% ipython --no-banner

In [1]: import numpy as np

In [2]: from numpy import linalg as LA

In [3]: np.set_printoptions(precision=3, suppress=True, linewidth=160)

In [4]: def rnd(a):
   ...:     return np.round(a, 3) + 0
   ...: 

In [5]: M = np.loadtxt("mat.csv", delimiter=",")

In [6]: rnd(M)
Out[6]: 
array([[ 0.791, -0.067,  0.071,  0.153, -0.093, -0.352],
       [-0.067,  0.937,  0.088, -0.061,  0.11 , -0.175],
       [ 0.071,  0.088,  0.872,  0.123, -0.19 ,  0.219],
       [ 0.153, -0.061,  0.123,  0.598,  0.436,  0.09 ],
       [-0.093,  0.11 , -0.19 ,  0.436,  0.492,  0.056],
       [-0.352, -0.175,  0.219,  0.09 ,  0.056,  0.311]])

In [7]: np.unique(M.round(6), axis=0).shape
Out[7]: (6, 6)

In [8]: np.abs(np.diag(LA.qr(M)[1])) > 1e-9
Out[8]: array([ True,  True,  True,  True, False, False])

In [9]: rnd(np.trace(LA.pinv(M) @ M))
Out[9]: np.float64(4.0)

In [10]: rnd(M @ LA.pinv(M) @ M)
Out[10]: 
array([[ 0.791, -0.067,  0.071,  0.153, -0.093, -0.352],
       [-0.067,  0.937,  0.088, -0.061,  0.11 , -0.175],
       [ 0.071,  0.088,  0.872,  0.123, -0.19 ,  0.219],
       [ 0.153, -0.061,  0.123,  0.598,  0.436,  0.09 ],
       [-0.093,  0.11 , -0.19 ,  0.436,  0.492,  0.056],
       [-0.352, -0.175,  0.219,  0.09 ,  0.056,  0.311]])

In [11]: LA.lstsq(M[:-1].T, M[-1])[2]
Out[11]: np.int32(4)

In [12]: np.allclose(M[:-1].T @ LA.lstsq(M[:-1].T, M[-1])[0], M[-1])
Out[12]: True
